% ipython --no-banner

In [1]: import numpy as np

In [2]: import numpy.linalg as la

In [3]: np.set_printoptions(precision=3, suppress=True, linewidth=120)

In [4]: arr = np.load("dump.npy")

In [5]: arr
Out[5]: 
array([[ 6,  4, -3],
       [ 4,  2, -2],
       [-3, -2,  2]])

In [6]: vals, vecs = la.eigvalsh(arr)
ValueError: too many values to unpack (expected 2)


In [7]: vals, vecs = la.eigh(arr)

In [8]: np.round(vecs.T @ vecs, 3) + 0
Out[8]: 
array([[1., 0., 0.],
       [0., 1., 0.],
       [0., 0., 1.]])

In [9]: np.round(vecs.T @ arr @ vecs, 3) + 0
Out[9]: 
array([[-0.487,  0.   ,  0.   ],
       [ 0.   ,  0.407,  0.   ],
       [ 0.   ,  0.   , 10.08 ]])

In [10]: la.eigvalsh(arr + -2 * np.eye(3))
Out[10]: array([-2.487, -1.593,  8.08 ])

In [11]: np.abs(vecs[:, -1]).round(6).argmax()
Out[11]: np.int64(0)

In [12]: vals, vecs = la.eig(arr)

In [13]: round(np.prod(vals), 3)
Out[13]: np.float64(-2.0)

In [14]: np.sort(la.eigvals(arr.T))
Out[14]: array([-0.487,  0.407, 10.08 ])

In [15]: np.round(arr @ vecs[:, 0] - vals[0] * vecs[:, 0], 3) + 0
Out[15]: array([0., 0., 0.])

In [16]: E = np.load("block10.npy")

In [17]: E
Out[17]: 
array([[ 0.149,  0.397,  0.149],
       [ 0.405,  0.523,  0.405],
       [ 0.02 ,  0.592,  0.02 ],
       [-0.09 , -0.43 , -0.09 ],
       [-0.159, -0.932, -0.159],
       [-0.235,  0.159, -0.235],
       [ 0.188,  0.446,  0.188],
       [-0.119,  0.438, -0.119],
       [-0.178,  0.565, -0.178],
       [ 0.1  , -0.711,  0.1  ],
       [ 0.09 , -0.188,  0.09 ],
       [ 0.07 , -0.217,  0.07 ],
       [ 0.245, -0.438,  0.245],
       [-0.647,  0.207, -0.647],
       [ 0.02 , -0.1  ,  0.02 ],
       [-0.11 ,  0.501, -0.11 ],
       [ 0.05 ,  0.01 ,  0.05 ],
       [-0.226,  0.354, -0.226],
       [-0.02 , -0.282, -0.02 ],
       [ 0.02 ,  0.501,  0.02 ],
       [ 0.168,  0.422,  0.168]])

In [18]: np.round(la.svd(E, compute_uv=False), 3) + 0
Out[18]: array([2.071, 1.38 , 0.   ])

In [19]: np.zeros(21, 3)
TypeError: Cannot interpret '3' as a data type


In [20]: round(float(la.norm(E)), 3)
Out[20]: 2.489

In [21]: E.shape
Out[21]: (21, 3)

In [22]: E.sum(axis=0)
Out[22]: array([-0.259,  1.817, -0.259])

In [23]: np.unravel_index(np.abs(E).argmax(), E.shape)
Out[23]: (np.int64(4), np.int64(1))

In [24]: np.count_nonzero(E)
Out[24]: np.int64(63)

In [25]: K = np.array([[0.42, 0.21], [0.36, 0.18], [-0.3, -0.15], [-0.3, -0.15]])

In [26]: Uu, s, Vt = la.svd(K)

In [27]: s.round(3) + 0
Out[27]: array([0.779, 0.   ])

In [28]: A2 = Uu[:, :1] @ np.diag(s[:1]) @ Vt[:1]

In [29]: A2
Out[29]: 
array([[ 0.42,  0.21],
       [ 0.36,  0.18],
       [-0.3 , -0.15],
       [-0.3 , -0.15]])

In [30]: la.matrix_rank(K, rtol=0.05)
Out[30]: np.int64(1)

In [31]: la.matrix_rank(A2)
Out[31]: np.int64(1)

In [32]: np.round(la.norm(K - A2, 2), 3), round(float(s[1]), 3)
Out[32]: (np.float64(0.0), 0.0)

In [33]: rank = la.matrix_rank(K)

In [34]: rank
Out[34]: np.int64(1)

In [35]: ns = la.svd(K)[2][rank:].T

In [36]: ns[:, 0] / ns[np.abs(ns[:, 0]).round(6).argmax(), 0]
Out[36]: array([-0.5,  1. ])

In [37]: [int(la.matrix_rank(np.delete(K, i, axis=0))) for i in range(4)]
Out[37]: [1, 1, 1, 1]

In [38]: la.matrix_rank(K.T @ K), la.matrix_rank(K @ K.T)
Out[38]: (np.int64(1), np.int64(1))

In [39]: [int(la.matrix_rank(K[:i])) for i in range(1, len(K) + 1)]
Out[39]: [1, 1, 1, 1]

In [40]: X = np.load("x.npy")

In [41]: X
Out[41]: 
array([[-1.724, -0.707,  0.485,  0.542],
       [ 0.   , -0.737, -1.756,  0.611],
       [-0.998,  0.962, -0.817, -1.188],
       [-0.181,  1.426, -0.117,  1.386]])

In [42]: np.round(X @ X.T, 3) + 0
Out[42]: 
array([[4., 0., 0., 0.],
       [0., 4., 0., 0.],
       [0., 0., 4., 0.],
       [0., 0., 0., 4.]])

In [43]: la.svd(X, compute_uv=False)
Out[43]: array([2., 2., 2., 2.])

In [44]: f, g = X[2], X[3]

In [45]: f @ g
Out[45]: np.float64(0.0)

In [46]: round(f @ f, 3)
Out[46]: np.float64(4.0)

In [47]: pr = (f @ g) / (f @ f) * f

In [48]: g - pr
Out[48]: array([-0.181,  1.426, -0.117,  1.386])

In [49]: pr
Out[49]: array([-0.,  0., -0., -0.])

In [50]: la.matrix_rank(np.outer(f, g))
Out[50]: np.int64(1)

In [51]: round(la.norm(f + g) ** 2 + la.norm(f - g) ** 2, 3)
Out[51]: np.float64(16.0)

In [52]: J = np.load("test9.npy")

In [53]: J
Out[53]: 
array([[ 0.989,  0.053,  2.07 ],
       [ 0.926,  0.073,  2.073],
       [ 1.052,  0.033,  1.924],
       [ 0.961,  0.016,  2.065],
       [ 0.917, -0.104,  1.992],
       [ 1.009,  0.04 ,  1.992],
       [ 0.995,  0.022,  1.959],
       [ 2.998,  1.939,  3.079],
       [ 3.084,  1.999,  3.016],
       [ 3.113,  1.994,  2.967],
       [ 3.023,  2.012,  2.982],
       [ 2.977,  1.981,  2.997],
       [ 2.995,  1.966,  2.998],
       [ 3.124,  1.964,  3.002],
       [ 0.117,  1.988, -0.058],
       [-0.019,  2.042,  0.032],
       [ 0.149,  2.046, -0.115],
       [-0.071,  2.01 , -0.059],
       [-0.035,  2.018, -0.043],
       [-0.09 ,  1.991,  0.024],
       [-0.034,  1.993, -0.056]])

In [54]: d = la.norm(J[:, None] - J[None], axis=-1)

In [55]: la.matrix_rank(d ** 2)
Out[55]: np.int64(5)

In [56]: d[:5, :5]
Out[56]: 
array([[0.   , 0.066, 0.16 , 0.047, 0.19 ],
       [0.066, 0.   , 0.199, 0.067, 0.195],
       [0.16 , 0.199, 0.   , 0.169, 0.204],
       [0.047, 0.067, 0.169, 0.   , 0.147],
       [0.19 , 0.195, 0.204, 0.147, 0.   ]])

In [57]: np.flatnonzero(d[4] < d.mean() / 2)
Out[57]: array([0, 1, 2, 3, 4, 5, 6])

In [58]: rng = np.random.default_rng(33915)

In [59]: z = rng.permutation(3)

In [60]: A2 = J[:, z] * rng.choice([-1, 1], 3)

In [61]: A2
Out[61]: 
array([[ 2.07 ,  0.989,  0.053],
       [ 2.073,  0.926,  0.073],
       [ 1.924,  1.052,  0.033],
       [ 2.065,  0.961,  0.016],
       [ 1.992,  0.917, -0.104],
       [ 1.992,  1.009,  0.04 ],
       [ 1.959,  0.995,  0.022],
       [ 3.079,  2.998,  1.939],
       [ 3.016,  3.084,  1.999],
       [ 2.967,  3.113,  1.994],
       [ 2.982,  3.023,  2.012],
       [ 2.997,  2.977,  1.981],
       [ 2.998,  2.995,  1.966],
       [ 3.002,  3.124,  1.964],
       [-0.058,  0.117,  1.988],
       [ 0.032, -0.019,  2.042],
       [-0.115,  0.149,  2.046],
       [-0.059, -0.071,  2.01 ],
       [-0.043, -0.035,  2.018],
       [ 0.024, -0.09 ,  1.991],
       [-0.056, -0.034,  1.993]])

In [62]: Uu, _, Vt = la.svd(J.T @ A2)

In [63]: z
Out[63]: array([2, 0, 1])

In [64]: np.round(la.lstsq(J, A2)[0], 3) + 0
Out[64]: 
array([[0., 1., 0.],
       [0., 0., 1.],
       [1., 0., 0.]])

In [65]: A2 = np.array([[2, 1, 3, 2], [2, 2, 2, 0], [3, 0, 2, 3], [2, 0, 1, 1]])

In [66]: m1 = np.triu(A2, 1)

In [67]: m1
Out[67]: 
array([[0, 1, 3, 2],
       [0, 0, 2, 0],
       [0, 0, 0, 3],
       [0, 0, 0, 0]])

In [68]: Uu, s, Vt = la.svd(m1)

In [69]: np.argmax(s[:-1] / (s[1:] + 1e-6)) + 1
Out[69]: np.int64(3)

In [70]: A2 = Uu[:, :3] @ np.diag(s[:3]) @ Vt[:3]

In [71]: round(la.norm(m1 - A2, 2), 3), s[3]
Out[71]: (np.float64(0.0), np.float64(0.0))

In [72]: round(float(np.trace(la.pinv(m1) @ m1)), 3)
Out[72]: 3.0

In [73]: np.allclose(m1[:-1].T @ la.lstsq(m1[:-1].T, m1[-1])[0], m1[-1])
Out[73]: True

In [74]: np.abs(np.diag(la.qr(m1)[1])) > 1e-9
Out[74]: array([False, False, False, False])

In [75]: z = rng.permutation(4)

In [76]: z
Out[76]: array([1, 0, 3, 2])

In [77]: A2 = m1[z][:, z]

In [78]: np.sort(np.abs(la.eigvals(A2)))
Out[78]: array([0., 0., 0., 0.])

In [79]: A2
Out[79]: 
array([[0, 0, 0, 2],
       [1, 0, 2, 3],
       [0, 0, 0, 0],
       [0, 0, 3, 0]])

In [80]: np.round(la.eigvals(m1).sum().real, 3)
Out[80]: np.float64(0.0)

In [81]: np.round(la.det(2 * m1), 3), round(float(la.det(m1)), 3)
Out[81]: (np.float64(0.0), 0.0)

In [82]: np.kron(np.eye(2, dtype=int), m1)
Out[82]: 
array([[0, 1, 3, 2, 0, 0, 0, 0],
       [0, 0, 2, 0, 0, 0, 0, 0],
       [0, 0, 0, 3, 0, 0, 0, 0],
       [0, 0, 0, 0, 0, 0, 0, 0],
       [0, 0, 0, 0, 0, 1, 3, 2],
       [0, 0, 0, 0, 0, 0, 2, 0],
       [0, 0, 0, 0, 0, 0, 0, 3],
       [0, 0, 0, 0, 0, 0, 0, 0]])

In [83]: np.poly(m1)
Out[83]: array([1., 0., 0., 0., 0.])

In [84]: np.einsum("ii->", m1)
Out[84]: np.int64(0)

In [85]: np.round(la.det(m1[::-1]), 3)
Out[85]: np.float64(0.0)

In [86]: np.einsum("ij,ji->", m1, m1)
Out[86]: np.int64(0)

In [87]: la.eigvals(m1)
Out[87]: array([0., 0., 0., 0.])

In [88]: x = np.array([0, -1, -2, 0])

In [89]: m1 @ x
Out[89]: array([-7, -4,  0,  0])

In [90]: (m1 * x).sum(axis=1)
Out[90]: array([-7, -4,  0,  0])

In [91]: A = np.triu(rng.random((2, 2)) < 1.2, 1).astype(int)

In [92]: A = A + A.T

In [93]: A
Out[93]: 
array([[0, 1],
       [1, 0]])

In [94]: # orthonormal columns

In [95]: la.pinv(A)
Out[95]: 
array([[0., 1.],
       [1., 0.]])

In [96]: la.svd(A, compute_uv=False)
Out[96]: array([1., 1.])

In [97]: A2 = np.array([[-1, 3, 3], [-3, -2, 0]])

In [98]: W2 = np.kron(A2, A)

In [99]: la.matrix_rank(W2)
Out[99]: np.int64(4)

In [100]: round(la.norm(W2, 2), 3), np.round(la.norm(A2, 2) * la.norm(A, 2), 3)
Out[100]: (np.float64(4.499), np.float64(4.499))

In [101]: A @ np.ones(2)
Out[101]: array([1., 1.])

In [102]: pr = np.eye(2)[0]

In [103]: for _ in range(4):
     ...:     pr = pr @ A
     ...:     print(pr.round(3))
     ...: 
[0. 1.]
[1. 0.]
[0. 1.]
[1. 0.]

In [104]: A2 = np.array([[1, 0, 2, 1], [0, 0, 1, 0], [1, 0, 2, 1], [2, 2, 0, 1]])

In [105]: F = A2.T @ A2

In [106]: F
Out[106]: 
array([[6, 4, 4, 4],
       [4, 4, 0, 2],
       [4, 0, 9, 4],
       [4, 2, 4, 3]])

In [107]: # equal to its transpose

In [108]: vals, vecs = la.eigh(F)

In [109]: x = np.array([4, 2, 9, 5])

In [110]: (np.sign(vecs[:, -1].round(6)) == np.sign(vecs[0, -1].round(6))).astype(int)
Out[110]: array([1, 1, 1, 1])

In [111]: la.eigvalsh(F[1:, 1:])
Out[111]: array([ 0.152,  4.73 , 11.118])

In [112]: np.round(vecs * np.abs(vals) @ vecs.T, 3) + 0
Out[112]: 
array([[6., 4., 4., 4.],
       [4., 4., 0., 2.],
       [4., 0., 9., 4.],
       [4., 2., 4., 3.]])

In [113]: rank = la.matrix_rank(F)

In [114]: rank
Out[114]: np.int64(3)

In [115]: ns = la.svd(F)[2][rank:].T

In [116]: [int(la.matrix_rank(F[:, :j + 1])) for j in range(4)]
Out[116]: [1, 2, 3, 3]

In [117]: [int(la.matrix_rank(np.delete(F, i, axis=0))) for i in range(4)]
Out[117]: [3, 3, 2, 3]

In [118]: np.round(ns @ ns.T, 3) + 0
Out[118]: 
array([[ 0.444, -0.222,  0.   , -0.444],
       [-0.222,  0.111,  0.   ,  0.222],
       [ 0.   ,  0.   ,  0.   ,  0.   ],
       [-0.444,  0.222,  0.   ,  0.444]])
